% python3 -q
>>> import numpy as np
>>> import numpy.linalg as la
>>> np.set_printoptions(suppress=True, linewidth=100)
>>> E = np.load("block16.npy")
>>> print(E.round(4))
[[-2.2879  3.4079  1.5093 -7.5227 -4.8934 -0.5803]
 [-1.0576  2.2862  1.1716 -6.5579 -4.1577  5.6559]
 [ 2.1781 -2.2567 -0.7784  2.8816  2.0246  8.7838]
 [ 1.8276 -3.0654 -1.4344  7.4962  4.8239 -2.3961]
 [-2.0994  2.1091  0.7063 -2.4916 -1.7755 -9.0158]
 [ 0.1838  0.7777  0.5797 -3.9521 -2.4108  8.8088]
 [-1.483   2.7373  1.3305 -7.1655 -4.5807  4.0261]
 [ 1.8022 -1.59   -0.4593  1.183   0.9359  9.578 ]
 [-1.8733  1.7099  0.5155 -1.4775 -1.1254 -9.479 ]
 [-0.6427 -0.1583 -0.3198  2.7212  1.6004 -9.4601]
 [ 2.5633 -3.1931 -1.2743  5.7194  3.8154  5.8601]
 [-1.9457  3.1671  1.4628 -7.5626 -4.8784  1.7469]
 [ 0.0336 -1.0596 -0.6952  4.4853  2.764  -8.4045]
 [ 0.7832 -1.9751 -1.0556  6.0785  3.831  -6.5381]
 [-2.5314  3.4424  1.4511 -6.901  -4.5389 -3.3779]
 [-1.9746  3.1908  1.469  -7.5741 -4.8888  1.5791]
 [ 1.2676 -0.7442 -0.0736 -0.7889 -0.3392  9.8538]
 [-2.4984  3.4592  1.4734 -7.0785 -4.6443 -2.819 ]
 [ 2.4685 -3.4637 -1.4863  7.1924  4.7109  2.4037]
 [-2.1732  2.2473  0.7738 -2.8565 -2.0086 -8.7997]
 [ 1.8367 -1.6478 -0.4863  1.3246  1.027   9.5323]
 [ 0.9618 -2.1792 -1.1322  6.3975  4.0479 -5.9775]
 [-2.393   3.4523  1.5038 -7.382  -4.8189 -1.5424]
 [ 0.4537  0.4174  0.4295 -3.2457 -1.945   9.2259]
 [ 0.8291 -2.0281 -1.0757  6.1629  3.8882 -6.3986]
 [ 2.4136 -3.4577 -1.5006  7.3402  4.7955  1.7584]
 [ 2.4413 -3.4625 -1.4946  7.2733  4.7576  2.0693]
 [ 0.7003 -1.8783 -1.0188  5.9218  3.725  -6.7824]
 [-0.7261  1.9085  1.0303 -5.9711 -3.7583  6.7075]
 [-2.2156  3.3664  1.5057 -7.5718 -4.9152 -0.0107]
 [ 0.6079 -1.7692 -0.9768  5.7413  3.6033 -7.0427]
 [-0.0445 -0.9591 -0.6543  4.2972  2.6393 -8.5567]
 [-0.2637  1.3501  0.8122 -5.0153 -3.1168  7.9108]
 [ 1.9856 -1.9044 -0.6077  1.9647  1.4382  9.2808]]
>>> # null space of dimension 4
>>> gram = np.cov(E, rowvar=False)
>>> print(np.round(np.median(E, axis=0), 4))
[ 0.1087 -0.4513 -0.1967  0.197   0.2984  0.7842]
>>> print(np.argsort(-E.std(axis=0).round(6), kind="stable"))
[5 3 4 1 0 2]
>>> print(np.argwhere(np.triu(np.abs(np.corrcoef(E.T)) > 0.8, 1)))
[[0 1]
 [0 2]
 [0 3]
 [0 4]
 [1 2]
 [1 3]
 [1 4]
 [2 3]
 [2 4]
 [3 4]]
>>> print(np.round(la.eigvalsh(gram)[::-1], 4) + 0)
[60.0791 42.8335  0.      0.      0.      0.    ]
>>> X = np.load("a.npy")
>>> print(X.round(4))
[[ 0.1047 -0.1047  0.1047 -0.1744 -0.1744 -0.1047]
 [-0.1047  0.1047 -0.1047  0.1744  0.1744  0.1047]
 [ 0.1047 -0.1047  0.1047 -0.1744 -0.1744 -0.1047]
 [-0.1744  0.1744 -0.1744  0.2907  0.2907  0.1744]
 [-0.1744  0.1744 -0.1744  0.2907  0.2907  0.1744]
 [-0.1047  0.1047 -0.1047  0.1744  0.1744  0.1047]]
>>> f = np.array([1, 0])
>>> print(np.round(np.correlate(X[5], X[2], "full"), 4))
[ 0.011   0.0073  0.011  -0.0292 -0.0085 -0.1047 -0.0085 -0.0292  0.011   0.0073  0.011 ]
>>> mat = np.loadtxt("x.csv", delimiter=",")
>>> print(mat)
[[1. 0. 0. 0. 0. 0. 0. 0.]
 [6. 1. 0. 0. 0. 0. 0. 0.]
 [3. 7. 1. 0. 0. 0. 0. 0.]
 [1. 0. 5. 1. 0. 0. 0. 0.]
 [4. 1. 5. 9. 1. 0. 0. 0.]
 [8. 0. 2. 2. 8. 1. 0. 0.]
 [5. 1. 3. 0. 0. 9. 1. 0.]
 [4. 3. 2. 7. 1. 1. 0. 1.]]
>>> blk = np.stack([mat, 4 * mat, mat[::-1]])
>>> print(blk.sum(axis=0))
[[ 9.  3.  2.  7.  1.  1.  0.  1.]
 [35.  6.  3.  0.  0.  9.  1.  0.]
 [23. 35.  7.  2.  8.  1.  0.  0.]
 [ 9.  1. 30. 14.  1.  0.  0.  0.]
 [21.  5. 30. 46.  5.  0.  0.  0.]
 [43.  7. 11. 10. 40.  5.  0.  0.]
 [31.  6. 15.  0.  0. 45.  5.  0.]
 [21. 15. 10. 35.  5.  5.  0.  5.]]
>>> print(blk.shape)
(3, 8, 8)
>>> print(mat.sum(axis=0))
[32. 13. 18. 19. 10. 11.  1.  1.]
>>> print(mat.mean(axis=0))
[4.    1.625 2.25  2.375 1.25  1.375 0.125 0.125]
>>> print(np.count_nonzero(mat))
31
>>> print(np.unravel_index(np.abs(mat).argmax(), mat.shape))
(np.int64(4), np.int64(3))
>>> print(np.round(la.svd(mat, compute_uv=False), 4) + 0)
[18.2088  9.9123  8.2729  7.3001  4.297   3.5384  0.6841  0.    ]
>>> print(mat.sum(axis=1))
[ 1.  7. 11.  7. 20. 21. 19. 19.]
>>> mat[8]
Traceback (most recent call last):
  File "<python-input-26>", line 1, in <module>
    mat[8]
    ~~~^^^
IndexError: index 8 is out of bounds for axis 0 with size 8
>>> print(round(la.norm(mat), 4))
24.1454
>>> print(mat.shape)
(8, 8)
>>> x = np.array([0, -2, -2, 2, 0, -3, 2, -1])
>>> h = np.maximum(mat @ x, 0)
>>> print(mat.T @ h)
[24.  6. 30. 54.  6.  0.  0.  0.]
>>> print(np.maximum(mat @ x, 0) - np.maximum(-mat @ x, 0))
[  0.  -2. -16.  -8.   6.  -3. -33.   0.]
>>> print(np.flatnonzero(h > 1e-9))
[4]
>>> def softmax(z):
...     e = np.exp(z - z.max(axis=-1, keepdims=True))
...     return e / e.sum(axis=-1, keepdims=True)
... 
>>> print(np.round(softmax(mat[6]), 4))
[0.0179 0.0003 0.0024 0.0001 0.0001 0.9786 0.0003 0.0001]
>>> print(np.round(softmax(mat[6] + -3), 4))
[0.0179 0.0003 0.0024 0.0001 0.0001 0.9786 0.0003 0.0001]
>>> scores = mat @ mat.T / np.sqrt(8)
>>> print(np.round(softmax(scores + np.triu(np.full(scores.shape, -np.inf), 1)), 4) + 0)
[[1.     0.     0.     0.     0.     0.     0.     0.    ]
 [0.     1.     0.     0.     0.     0.     0.     0.    ]
 [0.     0.     1.     0.     0.     0.     0.     0.    ]
 [0.0001 0.0006 0.0012 0.9981 0.     0.     0.     0.    ]
 [0.     0.     0.     0.     1.     0.     0.     0.    ]
 [0.     0.     0.     0.     0.     1.     0.     0.    ]
 [0.     0.     0.     0.     0.     0.     1.     0.    ]
 [0.     0.     0.     0.     0.9858 0.     0.     0.0142]]
>>> print(np.round(softmax(scores)[6] @ mat, 4) + 0)
[5. 1. 3. 0. 0. 9. 1. 0.]
>>> print(np.round(np.sort(la.eigvals(mat)), 4))
[1. 1. 1. 1. 1. 1. 1. 1.]
>>> print(np.prod(np.diag(mat)), round(la.det(mat), 4))
1.0 1.0
>>> m1 = np.minimum.outer(np.arange(1, 7), np.arange(1, 7)) * 4
>>> print(m1)
[[ 4  4  4  4  4  4]
 [ 4  8  8  8  8  8]
 [ 4  8 12 12 12 12]
 [ 4  8 12 16 16 16]
 [ 4  8 12 16 20 20]
 [ 4  8 12 16 20 24]]
>>> # symmetric, so the eigenvalues are real
>>> f = np.array([-1, -3, 3, 1, -1, 2])
>>> M2 = m1 + np.outer(f, np.eye(6)[1])
>>> print(np.round(la.det(M2) / la.det(m1), 4), np.round(1 + la.solve(m1, f)[1], 4))
-1.0 -1.0
>>> print(la.matrix_rank(M2 - m1))
1
>>> print(la.matrix_rank(la.inv(M2) - la.inv(m1), tol=1e-8))
1
>>> print(M2)
[[ 4.  3.  4.  4.  4.  4.]
 [ 4.  5.  8.  8.  8.  8.]
 [ 4. 11. 12. 12. 12. 12.]
 [ 4.  9. 12. 16. 16. 16.]
 [ 4.  7. 12. 16. 20. 20.]
 [ 4. 10. 12. 16. 20. 24.]]
>>> rng = np.random.default_rng(2)
>>> labels = rng.permutation(6)
>>> print(labels)
[3 5 2 4 0 1]
>>> M2 = m1[labels][:, labels]
>>> print(np.round(np.sort(np.abs(la.eigvals(M2))), 4))
[ 1.0608  1.2755  1.7849  3.0989  7.9526 68.8274]
>>> print(np.allclose(M2, m1))
False
>>> print(M2)
[[16 16 12 16  4  8]
 [16 24 12 20  4  8]
 [12 12 12 12  4  8]
 [16 20 12 20  4  8]
 [ 4  4  4  4  4  4]
 [ 8  8  8  8  4  8]]
>>> print(np.round(la.det(M2), 4), np.round(la.det(m1[labels]), 4))
4096.0 -4096.0
>>> J = np.loadtxt("w.csv", delimiter=",")
>>> print(J)
[[ 0.35  0.7  -0.55 -0.85 -2.2 ]
 [-2.85  0.28  1.71  0.59  1.98]
 [-2.01 -0.05  0.72  1.67  1.59]
 [ 4.58  1.04 -1.54 -5.66 -5.68]
 [-2.3   1.31  0.75 -0.46 -1.39]
 [-0.29 -0.16  1.03 -1.01  1.3 ]]
>>> # rows and columns are dependent
>>> theta = np.radians(120)
>>> R = np.eye(5)
>>> R[3, 3] = R[1, 1] = np.cos(theta)
>>> R[3, 1], R[1, 3] = -np.sin(theta), np.sin(theta)
>>> print(R.round(4))
[[ 1.     0.     0.     0.     0.   ]
 [ 0.    -0.5    0.     0.866  0.   ]
 [ 0.     0.     1.     0.     0.   ]
 [ 0.    -0.866  0.    -0.5    0.   ]
 [ 0.     0.     0.     0.     1.   ]]
>>> M2 = J @ R.T
>>> print(np.round(la.svd(J, compute_uv=False), 4) + 0, np.round(la.svd(M2, compute_uv=False), 4) + 0)
[10.683   3.738   2.4433  0.      0.    ] [10.683   3.738   2.4433  0.      0.    ]
>>> print(np.round(np.abs(M2 - J).max(axis=0), 4))
[0.     6.4617 0.     7.5893 0.    ]
>>> print([round(float(x), 4) for x in la.svd(J, compute_uv=False)[:3]])
[10.683, 3.738, 2.4433]
>>> print(np.argsort(-la.norm(J, axis=0).round(6), kind="stable")[:3])
[4 0 3]
>>> print(la.cond(J) > 100)
True
>>> print(np.round(softmax(J[2]), 4))
[0.01   0.0712 0.1538 0.3977 0.3672]
>>> print(np.round(softmax(J[2] + 4), 4))
[0.01   0.0712 0.1538 0.3977 0.3672]
>>> scores = J @ J.T / np.sqrt(5)
>>> print(np.round(softmax(scores)[2] @ J, 4))
[-2.5155  0.1684  1.3347  0.9528  1.7937]
>>> print(softmax(scores).round(6).argmax(axis=1))
[3 1 1 3 4 1]
>>> left, sigma, Vt = la.svd(J)
>>> vecs = Vt[:(sigma > 1e-8).sum()]
>>> x = J[5] + 4 * J[0] + rng.integers(2) * np.eye(5)[3]
>>> print(x.round(4))
[ 1.11  2.64 -1.17 -4.41 -7.5 ]
>>> print(np.round(la.norm(x - vecs.T @ vecs @ x), 4))
0.0
>>> print(la.matrix_rank(np.vstack([J, x])))
3
>>> W0 = np.loadtxt("test1.csv", delimiter=",")
>>> print(W0)
[[ 0.1898 -0.8351 -1.3724  0.8498 -0.0038 -2.3784  0.0655]
 [ 1.2527 -0.7794 -0.4527  1.5268  1.371   1.2613  0.9037]
 [-0.778   0.6425  1.8011  1.1495  0.1851  0.8868 -1.6112]
 [-0.319   1.8976  1.2463  0.6448 -0.6705  1.3633  1.01  ]
 [-0.1016 -0.6598 -1.3575  1.5926 -0.1056 -0.241   2.0263]
 [-1.2557 -0.0773 -0.0068 -1.2455 -0.5103  2.3583 -0.2096]
 [-1.7173 -0.117  -0.4903 -1.7131  0.4742 -1.6236 -0.0337]
 [-0.6005 -0.8792 -0.4103  1.0052 -2.1075  1.4986  0.0087]
 [ 1.2583  0.7633 -0.2372  0.1299  1.4273  1.2398  1.7852]
 [-1.2716  0.9139  1.8663 -1.2115  1.1048 -0.4909 -0.3682]
 [-2.2681  0.7278  1.3414  0.9889  0.59   -0.3064 -0.3265]
 [ 2.0202 -0.0133  0.9268  0.5994  0.8172  1.1406 -1.3159]
 [ 0.3699  1.1396 -0.6007 -2.3203  0.124   0.211  -1.3266]
 [ 1.6929  0.1198  1.3977 -0.2955 -0.2293 -1.2323  1.5836]
 [ 1.3608 -0.4496 -1.2316 -1.6152 -0.447   0.9483 -1.312 ]
 [ 1.1779  0.1289 -1.1921 -1.0995 -1.2505 -0.8207 -1.6518]
 [ 0.7166  0.4294  1.2693 -0.0053  2.4707 -0.3769 -0.6668]
 [-1.4773 -0.7945  2.2853 -0.2421  0.4911  0.5212  0.6264]
 [ 0.8225  2.2065  0.1768  0.0711  0.751  -1.6123  0.5047]
 [-1.4309 -0.0992  0.0923 -0.0785  0.2422  0.7724  2.5046]
 [-0.0014 -2.1682  0.4765  1.3187  1.0586  0.8597  0.6879]]
>>> Xc = W0 - W0.mean(axis=0)
>>> vecs = la.svd(Xc)[2][:6]
>>> M2 = Xc - Xc @ vecs.T @ vecs
>>> print(np.round((Xc @ vecs.T).std(axis=0), 4))
[1.4412 1.3541 1.2333 1.1725 0.9432 0.8322]
>>> print(np.round(la.norm(M2) / la.norm(Xc), 4))
0.2137
>>> print(np.round(np.cov(Xc @ vecs.T, rowvar=False), 4) + 0)
[[2.1808 0.     0.     0.     0.     0.    ]
 [0.     1.9253 0.     0.     0.     0.    ]
 [0.     0.     1.597  0.     0.     0.    ]
 [0.     0.     0.     1.4435 0.     0.    ]
 [0.     0.     0.     0.     0.9341 0.    ]
 [0.     0.     0.     0.     0.     0.7271]]
